% python3 -q
>>> import numpy as np
>>> np.set_printoptions(suppress=True, linewidth=140)
>>> rd = lambda a: np.round(a, 3) + 0
>>> W0 = 0.2 ** np.abs(np.subtract.outer(np.arange(3), np.arange(3)))
>>> rd(W0)
array([[1.  , 0.2 , 0.04],
       [0.2 , 1.  , 0.2 ],
       [0.04, 0.2 , 1.  ]])
>>> rng = np.random.default_rng(5718)
>>> lab = rng.permutation(3)
>>> M2 = W0[:, lab] * rng.choice([-1, 1], 3)
>>> rd(M2)
array([[ 0.2 , -0.04, -1.  ],
       [ 1.  , -0.2 , -0.2 ],
       [ 0.2 , -1.  , -0.04]])
>>> Uu, _, VT = np.linalg.svd(W0.T @ M2)
>>> rd(Uu @ VT)
array([[ 0.,  0., -1.],
       [ 1.,  0.,  0.],
       [ 0., -1.,  0.]])
>>> print(lab)
[1 2 0]
>>> vec = np.array([2, 5, 1])
>>> target = M2 @ vec
>>> b, lr = np.zeros(3), 1 / np.linalg.norm(M2, 2) ** 2
>>> for i in range(250):
...     b -= lr * M2.T @ (M2 @ b - target)
...     if i % 50 == 0: print(i, round(np.linalg.norm(M2 @ b - target), 3))
... 
0 2.513
50 0.0
100 0.0
150 0.0
200 0.0
>>> rd(np.linalg.cond(M2))
np.float64(1.77)
>>> print(rd(np.abs(np.linalg.eigvals(W0)).max()))
1.304
>>> (W0 - W0.T) / 2
array([[0., 0., 0.],
       [0., 0., 0.],
       [0., 0., 0.]])
>>> print(np.allclose(W0 @ W0.T, W0.T @ W0))
True
>>> w, evecs = np.linalg.eigh(W0)
>>> rd(evecs.T @ evecs)
array([[1., 0., 0.],
       [0., 1., 0.],
       [0., 0., 1.]])
>>> rd(evecs @ np.diag(w) @ evecs.T)
array([[1.  , 0.2 , 0.04],
       [0.2 , 1.  , 0.2 ],
       [0.04, 0.2 , 1.  ]])
>>> np.unique(w.round(6) + 0, return_counts=True)[1]
array([1, 1, 1])
>>> rd(np.linalg.svd(W0, compute_uv=False))
array([1.304, 0.96 , 0.736])
>>> rd(np.abs(evecs[:, -1]))
array([0.517, 0.682, 0.517])
>>> rd(np.linalg.eigvalsh(W0 + -3 * np.eye(3)))
array([-2.264, -2.04 , -1.696])
>>> Z = np.sign(np.array([[-2, -1, -1, 2], [1, 2, -2, -1], [0, 1, 2, 2], [2, -1, -1, -2]]))
>>> M2 = (np.tril(Z, -1) + np.eye(4)) @ (np.triu(Z, 1) + np.eye(4))
>>> w = np.array([-8, -6, 2, -2])
>>> E = np.rint(M2 * w @ np.linalg.inv(M2)) + 0
>>> print(E)
[[-34.  10.   4.  16.]
 [-40.  12.   0.  20.]
 [  0.   0.  -6.   0.]
 [-32.  10.   8.  14.]]
>>> vec = np.array([-1, 2, 0, 1])
>>> target = E @ vec
>>> b, lr = np.zeros(4), 1 / np.linalg.norm(E, 2) ** 2
>>> for i in range(3):
...     b -= lr * E.T @ (E @ b - target)
...     if i % 1 == 0: print(i, round(np.linalg.norm(E @ b - target), 3))
... 
0 1.468
1 1.448
2 1.429
>>> rd(b)
array([-1.566,  0.472,  0.156,  0.743])
>>> def softmax(z):
...     e = np.exp(z - z.max(axis=-1, keepdims=True))
...     return e / e.sum(axis=-1, keepdims=True)
... 
>>> softmax(E).sum(axis=1)
array([1., 1., 1., 1.])
>>> print(rd(softmax(E[1] + 5)))
[0. 0. 0. 1.]
>>> rd(softmax(E[1]))
array([0., 0., 0., 1.])
>>> rd(softmax(10 * E[1]))
array([0., 0., 0., 1.])
>>> scores = E @ E.T / np.sqrt(4)
>>> rd(softmax(scores))
array([[0., 1., 0., 0.],
       [0., 1., 0., 0.],
       [0., 0., 1., 0.],
       [0., 1., 0., 0.]])
>>> print(softmax(scores).round(6).argmax(axis=1))
[1 1 2 1]
>>> rd(softmax(scores)[1] @ E)
array([-40.,  12.,   0.,  20.])
>>> f, r1 = E[0], E[3]
>>> f @ r1
np.float64(1444.0)
>>> pr = (f @ r1) / (f @ f) * f
>>> rd(pr)
array([-32.131,   9.45 ,   3.78 ,  15.12 ])
>>> np.linalg.matrix_rank(np.outer(f, r1))
np.int64(1)
>>> rd(np.linalg.norm(f + r1) ** 2 + np.linalg.norm(f - r1) ** 2)
np.float64(5824.0)
>>> K = np.loadtxt("case5.csv", delimiter=",")
>>> K
array([[0., 0., 2., 2.],
       [0., 0., 2., 0.],
       [2., 2., 0., 0.],
       [2., 0., 0., 0.]])
>>> proj = np.triu(np.array([[1, 3, 3, 1], [0, 0, 2, 2], [2, 1, 3, 2], [0, 2, 1, 0]]), 1) + np.eye(4)
>>> M2 = proj @ K @ np.linalg.inv(proj)
>>> np.linalg.matrix_rank(M2)
np.int64(4)
>>> M2
array([[  8., -18.,  20., -10.],
       [  8., -20.,  18.,  -4.],
       [  6., -16.,  14.,  -2.],
       [  2.,  -6.,   6.,  -2.]])
>>> print(rd(np.linalg.det(M2[::-1])))
16.0
>>> rd(np.poly(M2))
array([  1.,   0., -12.,   0.,  16.])
>>> rd(np.linalg.eigvals(M2))
array([ 3.236,  1.236, -3.236, -1.236])
>>> print(rd(np.linalg.det(2 * M2)), rd(np.linalg.det(M2)))
256.0 16.0
>>> np.einsum("ij,ji->", M2, M2)
np.float64(24.0)
